>>> import numpy as np
>>> import numpy.linalg as la
>>> np.set_printoptions(precision=2, suppress=True, linewidth=100)
>>> rnd = lambda a: np.round(a, 2) + 0
>>> other = np.array([[1, 1], [2, 0], [2, 0]])
>>> X = np.tile(other, (2, 3))
>>> print(X)
[[1 1 1 1 1 1]
 [2 0 2 0 2 0]
 [2 0 2 0 2 0]
 [1 1 1 1 1 1]
 [2 0 2 0 2 0]
 [2 0 2 0 2 0]]
>>> rnd(np.trace(la.pinv(X) @ X))
np.float64(2.0)
>>> try:
...     la.inv(X)
... except la.LinAlgError as e:
...     print(repr(e))
... 
LinAlgError('Singular matrix')
>>> np.abs(np.diag(la.qr(X)[1])) > 1e-9
array([ True,  True, False, False, False, False])
>>> U, s, Vh = la.svd(X)
>>> np.argmax(s[:-1] / (s[1:] + 1e-6)) + 1
np.int64(2)
>>> rnd(s)
array([7.4 , 2.29, 0.  , 0.  , 0.  , 0.  ])
>>> other = U[:, :2] @ np.diag(s[:2]) @ Vh[:2]
>>> la.matrix_rank(other)
np.int64(2)
>>> rnd(la.norm(X - other, 2)), rnd(s[2])
(np.float64(0.0), np.float64(0.0))
>>> la.matrix_rank(X, rtol=0.05)
np.int64(2)
>>> print(rnd(la.norm(X - other) / la.norm(X)))
0.0
>>> rng = np.random.default_rng(158)
>>> lab = rng.integers(0, 3, 2)
>>> feats = np.array([[0, -2], [4, -5]]) * (lab[:, None] == lab)
>>> feats
array([[ 0,  0],
       [ 0, -5]])
>>> vals, evecs = la.eigh(feats)
>>> x = np.array([0, 2])
>>> (np.sign(evecs[:, -1].round(6)) == np.sign(evecs[0, -1].round(6))).astype(int)
array([1, 0])
>>> evecs * np.maximum(vals, 0) @ evecs.T
array([[0., 0.],
       [0., 0.]])
>>> evecs * np.abs(vals) @ evecs.T
array([[0., 0.],
       [0., 5.]])
>>> np.trace(feats)
np.int64(-5)
>>> la.determinant(feats)
Traceback (most recent call last):
  File "<python-input-28>", line 1, in <module>
    la.determinant(feats)
    ^^^^^^^^^^^^^^
AttributeError: module 'numpy.linalg' has no attribute 'determinant'
>>> (feats + feats.T) / 2
array([[ 0.,  0.],
       [ 0., -5.]])
>>> rnd(np.sort(np.abs(la.eigvals(feats))))
array([0., 5.])
>>> rnd(np.abs(la.eigvals(feats)).max())
np.float64(5.0)
>>> rnd(np.sort(la.eigvals(feats).real))
array([-5.,  0.])
>>> feats @ feats
array([[ 0,  0],
       [ 0, 25]])
>>> (feats != 0).astype(int)
array([[0, 0],
       [0, 1]])
>>> rnd(la.det(feats))
np.float64(0.0)
>>> print(np.flatnonzero(la.matrix_power((feats != 0) + (feats.T != 0) + np.eye(2), 2)[0]))
[0]
>>> (la.matrix_power((feats != 0) + (feats.T != 0) + np.eye(2), 2) > 0).astype(int)
array([[1, 0],
       [0, 1]])
>>> t3 = np.stack([X, 2 * X, X[::-1]])
>>> la.matrix_rank(t3.reshape(3, -1))
np.int64(2)
>>> np.einsum("bij,cij->bc", t3, t3)
array([[ 60, 120,  48],
       [120, 240,  96],
       [ 48,  96,  60]])
>>> (t3 @ X.T).shape
(3, 6, 6)
>>> t3.shape
(3, 6, 6)
>>> rnd(la.det(t3))
array([0., 0., 0.])
>>> other = np.array([[-0.4], [0.5], [-0.2], [-0.7]])
>>> W2 = np.array([[1.2, 1.7, -0.6, -0.8]])
>>> m1 = other @ W2
>>> print(rnd(m1))
[[-0.48 -0.68  0.24  0.32]
 [ 0.6   0.85 -0.3  -0.4 ]
 [-0.24 -0.34  0.12  0.16]
 [-0.84 -1.19  0.42  0.56]]
>>> U, s, Vh = la.svd(m1)
>>> np.argmax(s[:-1] / (s[1:] + 1e-6)) + 1
np.int64(1)
>>> other = U[:, :1] @ np.diag(s[:1]) @ Vh[:1]
>>> rnd(np.abs(m1 - other).max())
np.float64(0.0)
>>> rk = la.matrix_rank(m1)
>>> rk
np.int64(1)
>>> ns = la.svd(m1)[2][rk:].T
>>> [int(la.matrix_rank(m1[:, :j + 1])) for j in range(4)]
[1, 1, 1, 1]
>>> print(rnd(m1 @ ns))
[[0. 0. 0.]
 [0. 0. 0.]
 [0. 0. 0.]
 [0. 0. 0.]]
>>> [int(la.matrix_rank(m1[:i])) for i in range(1, len(m1) + 1)]
[1, 1, 1, 1]
>>> u = np.array([-1, 1])
>>> np.polyval(u, m1[2])
array([1.24, 1.34, 0.88, 0.84])
>>> rnd(np.cross(m1[2, :3], m1[1, :3]))
array([0., 0., 0.])
>>> rnd(np.array([np.convolve(row, u, "same") for row in m1]))
array([[ 0.48,  0.2 , -0.92, -0.08],
       [-0.6 , -0.25,  1.15,  0.1 ],
       [ 0.24,  0.1 , -0.46, -0.04],
       [ 0.84,  0.35, -1.61, -0.14]])
>>> rnd(np.convolve(m1[2], u))
array([ 0.24,  0.1 , -0.46, -0.04,  0.16])
>>> u = np.array([3, -1, 2])
>>> E = u[np.abs(np.subtract.outer(np.arange(3), np.arange(3)))]
>>> E
array([[ 3, -1,  2],
       [-1,  3, -1],
       [ 2, -1,  3]])
>>> x = np.ones(3)
>>> for _ in range(4):
...     x = E @ x
...     x /= la.norm(x)
...     print(round(x @ E @ x, 2))
... 
4.45
5.44
5.68
5.72
>>> rnd(x)
array([ 0.64, -0.42,  0.64])
>>> x = np.array([1, 1, 1])
>>> target = E @ x
>>> b, lr = np.zeros(3), 1 / la.norm(E, 2) ** 2
>>> for i in range(6):
...     b -= lr * E.T @ (E @ b - target)
...     if i % 2 == 0: print(i, round(la.norm(E @ b - target), 2))
... 
0 2.94
2 2.09
4 1.49
>>> rnd(la.cond(E))
np.float64(5.73)
>>> u, g = E[0], E[2]
>>> u @ g
np.int64(13)
>>> p = (u @ g) / (u @ u) * u
>>> print(rnd((g - p) @ u))
0.0
>>> la.matrix_rank(np.outer(u, g))
np.int64(1)
>>> print(rnd(p))
[ 2.79 -0.93  1.86]
>>> rnd(g - p)
array([-0.79, -0.07,  1.14])
>>> la.lstsq(m1[:-1].T, m1[-1])[2]
np.int32(1)
>>> q = E.astype(float).copy()
>>> for j in range(3):
...     q[:, j] -= q[:, :j] @ (q[:, :j].T @ q[:, j])
...     q[:, j] /= la.norm(q[:, j])
... 
>>> print(rnd(q.T @ q))
[[1. 0. 0.]
 [0. 1. 0.]
 [0. 0. 1.]]
>>> rnd(q.T @ E)
array([[ 3.74, -2.14,  3.47],
       [ 0.  ,  2.54, -0.23],
       [ 0.  ,  0.  ,  1.37]])
>>> F = np.load("sample4.npy")
>>> print(F)
[[ 4  5  6  7]
 [ 8  9 10 11]
 [12 13 14 15]
 [16 17 18 19]]
>>> gram = F.T @ F
>>> rnd(la.svd(F, compute_uv=False) ** 2)
array([2453.39,    2.61,    0.  ,    0.  ])
>>> gram
array([[480, 520, 560, 600],
       [520, 564, 608, 652],
       [560, 608, 656, 704],
       [600, 652, 704, 756]])
>>> rnd(la.eigvalsh(gram)[::-1])
array([2453.39,    2.61,    0.  ,    0.  ])
